$ ipython --no-banner

In [1]: import numpy as np

In [2]: np.set_printoptions(suppress=True, linewidth=200)

In [3]: basis = np.array([[0, 1, -9], [2, -7, -6]])

In [4]: m1 = np.repeat(basis, 17 // 2, axis=0)

In [5]: rng = np.random.default_rng(76187)

In [6]: m1 = m1 + 0.3 * rng.normal(size=m1.shape)

In [7]: m1.round(2)
Out[7]: 
array([[ 0.33,  0.71, -8.52],
       [-0.5 ,  1.07, -8.67],
       [ 0.35,  0.54, -8.96],
       [ 0.25,  1.26, -9.26],
       [-0.3 ,  0.5 , -9.03],
       [-0.17,  0.88, -9.26],
       [ 0.15,  0.73, -8.48],
       [-0.04,  0.78, -9.18],
       [ 1.75, -7.27, -5.96],
       [ 1.93, -6.59, -6.11],
       [ 2.22, -6.92, -6.35],
       [ 1.64, -7.69, -6.82],
       [ 1.77, -7.35, -5.72],
       [ 1.66, -6.87, -5.89],
       [ 1.74, -7.12, -6.12],
       [ 2.16, -7.01, -6.26]])

In [8]: U, s, Vh = np.linalg.svd(m1)

In [9]: s.round(2)
Out[9]: array([32.95, 17.12,  1.06])

In [10]: np.argmax(s[:-1] / (s[1:] + 1e-6)) + 1
Out[10]: np.int64(2)

In [11]: other = U[:, :2] @ np.diag(s[:2]) @ Vh[:2]

In [12]: np.linalg.matrix_rank(other)
Out[12]: np.int64(2)

In [13]: np.linalg.matrix_rank(m1, rtol=0.05)
Out[13]: np.int64(2)

In [14]: Ac = (m1 - m1.mean(axis=0)) / m1.std(axis=0)

In [15]: Ac.std(axis=0)
Out[15]: array([1., 1., 1.])

In [16]: np.argwhere(np.abs(Ac) > 2)
Out[16]: array([], shape=(0, 2), dtype=int64)

In [17]: c = np.linalg.lstsq(np.delete(Ac, 0, axis=1), Ac[:, 0])[0]

In [18]: np.abs(c).argmax()
Out[18]: np.int64(0)

In [19]: c.round(2)
Out[19]: array([-0.79,  0.17])

In [20]: dist = np.linalg.norm(m1[:, None] - m1[None], axis=-1)

In [21]: (dist + 1e9 * np.eye(16)).round(6).argmin(axis=1)
Out[21]: array([ 6,  4,  0,  5,  7,  7,  0,  5, 14, 13, 15, 14,  8, 14,  8, 10])

In [22]: dist.shape
Out[22]: (16, 16)

In [23]: np.flatnonzero(dist[6] < dist.mean() / 2)
Out[23]: array([0, 1, 2, 3, 4, 5, 6, 7])

In [24]: np.unravel_index(dist.round(6).argmax(), dist.shape)
Out[24]: (np.int64(3), np.int64(12))

In [25]: other = np.array([[0, -1], [-1, -2], [-1, 0]])

In [26]: feats = np.tile(other, (2, 3))

In [27]: feats
Out[27]: 
array([[ 0, -1,  0, -1,  0, -1],
       [-1, -2, -1, -2, -1, -2],
       [-1,  0, -1,  0, -1,  0],
       [ 0, -1,  0, -1,  0, -1],
       [-1, -2, -1, -2, -1, -2],
       [-1,  0, -1,  0, -1,  0]])

In [28]: # columns 0 and 2 are equal

In [29]: U, s, Vh = np.linalg.svd(feats)

In [30]: evecs = Vh[:(s > 1e-8).sum()]

In [31]: x0 = feats[5] + 3 * feats[3] + rng.integers(2) * np.eye(6)[2]

In [32]: x0
Out[32]: array([-1., -3.,  0., -3., -1., -3.])

In [33]: np.round(np.diag(evecs.T @ evecs), 2)
Out[33]: array([0.33, 0.33, 0.33, 0.33, 0.33, 0.33])

In [34]: np.round(evecs.T @ evecs, 2) + 0
Out[34]: 
array([[0.33, 0.  , 0.33, 0.  , 0.33, 0.  ],
       [0.  , 0.33, 0.  , 0.33, 0.  , 0.33],
       [0.33, 0.  , 0.33, 0.  , 0.33, 0.  ],
       [0.  , 0.33, 0.  , 0.33, 0.  , 0.33],
       [0.33, 0.  , 0.33, 0.  , 0.33, 0.  ],
       [0.  , 0.33, 0.  , 0.33, 0.  , 0.33]])

In [35]: np.linalg.matrix_rank(np.vstack([feats, x0]))
Out[35]: np.int64(3)

In [36]: round(np.linalg.norm(x0 - evecs.T @ evecs @ x0), 2)
Out[36]: np.float64(0.82)

In [37]: U, s, Vh = np.linalg.svd(feats)

In [38]: np.argmax(s[:-1] / (s[1:] + 1e-6)) + 1
Out[38]: np.int64(2)

In [39]: other = U[:, :2] @ np.diag(s[:2]) @ Vh[:2]

In [40]: np.linalg.matrix_rank(feats, rtol=0.05)
Out[40]: np.int64(2)

In [41]: T = np.stack([feats, 4 * feats, feats[::-1]])

In [42]: np.round(np.linalg.norm(T, axis=(1, 2)), 2)
Out[42]: array([ 6.48, 25.92,  6.48])

In [43]: np.round(np.linalg.det(T), 2)
Out[43]: array([0., 0., 0.])

In [44]: np.linalg.matrix_rank(T)
Out[44]: array([2, 2, 2])

In [45]: T.sum(axis=0)
Out[45]: 
array([[ -1,  -5,  -1,  -5,  -1,  -5],
       [ -6, -12,  -6, -12,  -6, -12],
       [ -5,  -1,  -5,  -1,  -5,  -1],
       [ -1,  -5,  -1,  -5,  -1,  -5],
       [ -6, -12,  -6, -12,  -6, -12],
       [ -5,  -1,  -5,  -1,  -5,  -1]])

In [46]: X = np.array([[3.11, 9.18, -13.7, -33.61],
    ...:     [-0.53, -3.4, -0.99, 23.25],
    ...:     [-0.8, -6.54, 7.78, -8.68],
    ...:     [0.0, 7.94, -18.19, 7.43],
    ...:     [-1.2, -2.86, -0.78, -27.72],
    ...:     [-4.16, 5.02, -5.66, -3.4],
    ...:     [2.01, -4.61, -0.48, -20.17],
    ...:     [-3.8, -1.82, 7.91, -17.46],
    ...:     [1.94, 1.78, -0.51, -17.88],
    ...:     [-0.91, -2.74, 2.81, 18.22],
    ...:     [-1.12, -0.23, 15.32, -12.22],
    ...:     [-3.34, -13.88, 7.59, 14.77],
    ...:     [-5.08, 5.11, 3.23, -13.42]])

In [47]: dist = np.linalg.norm(X[:, None] - X[None], axis=-1)

In [48]: dist[9].round(2)
Out[48]: array([55.83,  6.35, 27.62, 25.93, 46.08, 24.7 , 38.69, 36.17, 36.64,  0.  , 33.01, 12.84, 32.87])

In [49]: np.unravel_index(dist.round(6).argmax(), dist.shape)
Out[49]: (np.int64(0), np.int64(1))

In [50]: dist[9].round(6).argsort(kind="stable")[:4]
Out[50]: array([ 9,  1, 11,  5])

In [51]: def softmax(z):
    ...:     e = np.exp(z - z.max(axis=-1, keepdims=True))
    ...:     return e / e.sum(axis=-1, keepdims=True)
    ...: 

In [52]: np.round(softmax(X[10] + -3), 2) + 0
Out[52]: array([0., 0., 1., 0.])

In [53]: np.round(softmax(10 * X[10]), 2) + 0
Out[53]: array([0., 0., 1., 0.])

In [54]: S = X @ X.T / np.sqrt(4)

In [55]: np.round(softmax(S)[10] @ X, 2)
Out[55]: array([ -1.12,  -0.23,  15.32, -12.22])

In [56]: proj = X @ np.linalg.solve(X.T @ X, X.T)

In [57]: np.round(np.linalg.eigvalsh(proj), 2) + 0
Out[57]: array([0., 0., 0., 0., 0., 0., 0., 0., 0., 1., 1., 1., 1.])

In [58]: np.round(np.diag(proj), 2)
Out[58]: array([0.44, 0.14, 0.14, 0.41, 0.35, 0.35, 0.29, 0.26, 0.11, 0.08, 0.42, 0.56, 0.44])

In [59]: np.round(proj @ X[:, 0], 2) + 0
Out[59]: array([ 3.11, -0.53, -0.8 ,  0.  , -1.2 , -4.16,  2.01, -3.8 ,  1.94, -0.91, -1.12, -3.34, -5.08])

In [60]: labels = rng.permutation(4)

In [61]: other = X[:, labels] * rng.choice([-1, 1], 4)

In [62]: other
Out[62]: 
array([[ 13.7 , -33.61,  -9.18,  -3.11],
       [  0.99,  23.25,   3.4 ,   0.53],
       [ -7.78,  -8.68,   6.54,   0.8 ],
       [ 18.19,   7.43,  -7.94,  -0.  ],
       [  0.78, -27.72,   2.86,   1.2 ],
       [  5.66,  -3.4 ,  -5.02,   4.16],
       [  0.48, -20.17,   4.61,  -2.01],
       [ -7.91, -17.46,   1.82,   3.8 ],
       [  0.51, -17.88,  -1.78,  -1.94],
       [ -2.81,  18.22,   2.74,   0.91],
       [-15.32, -12.22,   0.23,   1.12],
       [ -7.59,  14.77,  13.88,   3.34],
       [ -3.23, -13.42,  -5.11,   5.08]])

In [63]: U, _, Vh = np.linalg.svd(X.T @ other)

In [64]: np.round(U @ Vh, 2) + 0
Out[64]: 
array([[ 0.,  0.,  0., -1.],
       [ 0.,  0., -1.,  0.],
       [-1.,  0.,  0.,  0.],
       [ 0.,  1.,  0.,  0.]])

In [65]: np.round(np.linalg.lstsq(X, other)[0], 2) + 0
Out[65]: 
array([[ 0.,  0.,  0., -1.],
       [ 0.,  0., -1.,  0.],
       [-1.,  0.,  0.,  0.],
       [ 0.,  1.,  0.,  0.]])

In [66]: other = np.array([[2], [4], [3], [5], [1]])

In [67]: basis = np.array([[0, 0, 1]])

In [68]: arr = other @ basis

In [69]: arr
Out[69]: 
array([[0, 0, 2],
       [0, 0, 4],
       [0, 0, 3],
       [0, 0, 5],
       [0, 0, 1]])

In [70]: # null space of dimension 2

In [71]: Ac = m1 - m1.mean(axis=1)
Traceback (most recent call last):
  Cell In[71], line 1
    Ac = m1 - m1.mean(axis=1)
ValueError: operands could not be broadcast together with shapes (16,3) (16,) 


In [72]: Ac = m1 - m1.mean(axis=0)

In [73]: U, s, Vh = np.linalg.svd(Ac, full_matrices=False)

In [74]: np.round(s ** 2 / (s ** 2).sum(), 2) + 0
Out[74]: array([0.99, 0.01, 0.  ])

In [75]: np.abs(Vh[0]).argmax()
Out[75]: np.int64(1)

In [76]: np.round(Vh[0] * np.sign(Vh[0, np.abs(Vh[0]).argmax()]), 2)
Out[76]: array([-0.21,  0.92, -0.32])

In [77]: np.abs(U[:, 0]).argmax()
Out[77]: np.int64(3)

In [78]: np.searchsorted(np.cumsum(s ** 2) / (s ** 2).sum(), 0.9) + 1
Out[78]: np.int64(1)

In [79]: np.linalg.matrix_rank(Ac)
Out[79]: np.int64(3)

In [80]: s.round(2)
Out[80]: array([17.19,  1.27,  1.05])

In [81]: np.round(Ac.mean(axis=0), 2) + 0
Out[81]: array([0., 0., 0.])

In [82]: np.unique(arr.round(6), axis=0).shape
Out[82]: (5, 3)

In [83]: U, s, Vh = np.linalg.svd(arr)

In [84]: evecs = Vh[:(s > 1e-8).sum()]

In [85]: x0 = arr[2] + 2 * arr[3] + rng.integers(2) * np.eye(3)[1]

In [86]: x0
Out[86]: array([ 0.,  1., 13.])

In [87]: np.allclose(evecs.T @ evecs @ x0, x0)
Out[87]: False

In [88]: np.round(np.diag(evecs.T @ evecs), 2)
Out[88]: array([0., 0., 1.])

In [89]: np.round(evecs.T @ evecs, 2)
Out[89]: 
array([[0., 0., 0.],
       [0., 0., 0.],
       [0., 0., 1.]])

In [90]: np.linalg.matrix_rank(np.vstack([arr, x0]))
Out[90]: np.int64(2)

In [91]: O, _ = np.linalg.qr(np.array([[-0.1, 0.8, -1.5, 0.1],
    ...:     [-1.2, -1.1, 0.5, 1.4],
    ...:     [1.1, -0.1, 0.7, 0.8],
    ...:     [-1.9, 0.2, 1.3, 1.5]]))

In [92]: M = -3 * O

In [93]: M.round(2)
Out[93]: 
array([[ 0.12, -1.81, -1.64,  1.73],
       [ 1.44,  2.13, -1.04,  1.14],
       [-1.32,  0.52,  1.58,  2.12],
       [ 2.28, -0.95,  1.65,  0.42]])

In [94]: proj = np.triu(np.array([[-2, -9, -2, -3], [-6, 2, 4, 6], [9, -4, 9, -1], [-2, -9, -7, 5]]), 1) + np.eye(4)

In [95]: other = proj @ M @ np.linalg.inv(proj)

In [96]: np.round(np.poly(other), 2) + 0
Out[96]: array([  1.  ,  -4.24,   0.  ,  38.2 , -81.  ])

In [97]: round(np.linalg.det(other), 2)
Out[97]: np.float64(-81.0)

In [98]: O, R = np.linalg.qr(M)

In [99]: np.allclose(R.T @ R, M.T @ M)
Out[99]: True

In [100]: np.round(O @ R, 2)
Out[100]: 
array([[ 0.12, -1.81, -1.64,  1.73],
       [ 1.44,  2.13, -1.04,  1.14],
       [-1.32,  0.52,  1.58,  2.12],
       [ 2.28, -0.95,  1.65,  0.42]])

In [101]: np.round(O.T @ O, 2) + 0
Out[101]: 
array([[1., 0., 0., 0.],
       [0., 1., 0., 0.],
       [0., 0., 1., 0.],
       [0., 0., 0., 1.]])

In [102]: O.round(2)
Out[102]: 
array([[-0.04,  0.6 ,  0.55, -0.58],
       [-0.48, -0.71,  0.35, -0.38],
       [ 0.44, -0.17, -0.53, -0.71],
       [-0.76,  0.32, -0.55, -0.14]])

In [103]: proj = np.triu(np.array([[-2, 2, 0, 2], [2, 1, 2, 2], [2, -1, -1, 0], [-1, -1, 0, 1]]), 1) + np.eye(4)

In [104]: other = proj @ O @ np.linalg.inv(proj)

In [105]: np.linalg.matrix_rank(other)
Out[105]: np.int64(4)

In [106]: round(float(np.linalg.det(other)), 2)
Out[106]: -1.0

In [107]: np.round(np.poly(other), 2) + 0
Out[107]: array([ 1.  ,  1.41,  0.  , -1.41, -1.  ])

In [108]: other.round(2)
Out[108]: 
array([[-2.52,  4.85, -9.56, -6.28],
       [-1.12,  1.82, -5.44, -3.47],
       [ 0.44, -1.05,  1.58,  0.51],
       [-0.76,  1.84, -4.22, -2.29]])

In [109]: F = np.load("a.npy")

In [110]: F
Out[110]: 
array([[ 0.36, -0.06, -0.36, -0.06,  0.3 , -0.06],
       [-0.06,  0.01,  0.06,  0.01, -0.05,  0.01],
       [-0.36,  0.06,  0.36,  0.06, -0.3 ,  0.06],
       [-0.06,  0.01,  0.06,  0.01, -0.05,  0.01],
       [ 0.3 , -0.05, -0.3 , -0.05,  0.25, -0.05],
       [-0.06,  0.01,  0.06,  0.01, -0.05,  0.01]])

In [111]: r = np.linalg.matrix_rank(arr)

In [112]: r
Out[112]: np.int64(1)

In [113]: N = np.linalg.svd(arr)[2][r:].T

In [114]: np.linalg.matrix_rank(arr.T @ arr), np.linalg.matrix_rank(arr @ arr.T)
Out[114]: (np.int64(1), np.int64(1))

In [115]: [int(np.linalg.matrix_rank(arr[:, :j + 1])) for j in range(3)]
Out[115]: [0, 0, 1]

In [116]: [int(np.linalg.matrix_rank(np.delete(arr, i, axis=0))) for i in range(5)]
Out[116]: [1, 1, 1, 1, 1]

In [117]: N.shape
Out[117]: (3, 2)

In [118]: [int(np.linalg.matrix_rank(arr[:i])) for i in range(1, len(arr) + 1)]
Out[118]: [1, 1, 1, 1, 1]

In [119]: np.allclose(arr @ N, 0)
Out[119]: True

In [120]: U, s, Vh = np.linalg.svd(F)

In [121]: np.argmax(s[:-1] / (s[1:] + 1e-6)) + 1
Out[121]: np.int64(1)

In [122]: s.round(2) + 0
Out[122]: array([1., 0., 0., 0., 0., 0.])

In [123]: other = U[:, :1] @ np.diag(s[:1]) @ Vh[:1]

In [124]: np.linalg.matrix_rank(other)
Out[124]: np.int64(1)

In [125]: other = F / np.sqrt((F ** 2).mean(axis=1, keepdims=True))

In [126]: np.linalg.matrix_rank(F - F.mean(axis=1, keepdims=True))
Out[126]: np.int64(1)

In [127]: other[3].round(2)
Out[127]: array([-1.47,  0.24,  1.47,  0.24, -1.22,  0.24])

In [128]: np.round(F - F.mean(axis=1, keepdims=True), 2)
Out[128]: 
array([[ 0.34, -0.08, -0.38, -0.08,  0.28, -0.08],
       [-0.06,  0.01,  0.06,  0.01, -0.05,  0.01],
       [-0.34,  0.08,  0.38,  0.08, -0.28,  0.08],
       [-0.06,  0.01,  0.06,  0.01, -0.05,  0.01],
       [ 0.28, -0.07, -0.32, -0.07,  0.23, -0.07],
       [-0.06,  0.01,  0.06,  0.01, -0.05,  0.01]])

In [129]: Ac = m1 - m1.mean(axis=0)

In [130]: evecs = np.linalg.svd(Ac)[2][:2]

In [131]: other = Ac - Ac @ evecs.T @ evecs

In [132]: np.round(other.std(axis=0), 2)
Out[132]: array([0.25, 0.04, 0.05])

In [133]: np.linalg.norm(other, axis=1).round(6).argmax()
Out[133]: np.int64(1)

In [134]: np.round(np.diag(evecs.T @ evecs), 2)
Out[134]: array([0.06, 0.98, 0.96])

In [135]: r = np.linalg.matrix_rank(F)

In [136]: r
Out[136]: np.int64(1)

In [137]: N = np.linalg.svd(F)[2][r:].T

In [138]: np.round(N @ N.T, 2)
Out[138]: 
array([[ 0.64,  0.06,  0.36,  0.06, -0.3 ,  0.06],
       [ 0.06,  0.99, -0.06, -0.01,  0.05, -0.01],
       [ 0.36, -0.06,  0.64, -0.06,  0.3 , -0.06],
       [ 0.06, -0.01, -0.06,  0.99,  0.05, -0.01],
       [-0.3 ,  0.05,  0.3 ,  0.05,  0.75,  0.05],
       [ 0.06, -0.01, -0.06, -0.01,  0.05,  0.99]])

In [139]: A = np.array([[1.0, 4.0, 0.0, 0.0, 0.0, 0.0],
     ...:     [4.0, -2.0, 4.0, 0.0, 0.0, 0.0],
     ...:     [0.0, 4.0, 1.0, 4.0, 0.0, 0.0],
     ...:     [0.0, 0.0, 4.0, -1.0, 4.0, 0.0],
     ...:     [0.0, 0.0, 0.0, 4.0, -2.0, 4.0],
     ...:     [0.0, 0.0, 0.0, 0.0, 4.0, -1.0]])

In [140]: [round(float(np.linalg.det(A[:i, :i])), 2) + 0 for i in range(1, 7)]
Out[140]: [1.0, -18.0, -34.0, 322.0, -100.0, -5052.0]

In [141]: np.all(np.linalg.eigvalsh(A) > 0)
Out[141]: np.False_

In [142]: try:
     ...:     np.linalg.cholesky(A)
     ...: except np.linalg.LinAlgError as e:
     ...:     print(repr(e))
     ...: 
LinAlgError('Matrix is not positive definite')

In [143]: x0 = np.array([3, 1, 1, 2, 0, 2])

In [144]: rhs = A @ x0

In [145]: rhs
Out[145]: array([ 7., 14., 13.,  2., 16., -2.])

In [146]: np.round(np.linalg.solve(A, rhs + A[:, 4]), 2)
Out[146]: array([3., 1., 1., 2., 1., 2.])

In [147]: np.round(np.linalg.solve(A.T, A[0]), 2)
Out[147]: array([1., 0., 0., 0., 0., 0.])

In [148]: np.round(np.linalg.solve(A, A[:, 3]), 2) + 0
Out[148]: array([0., 0., 0., 1., 0., 0.])
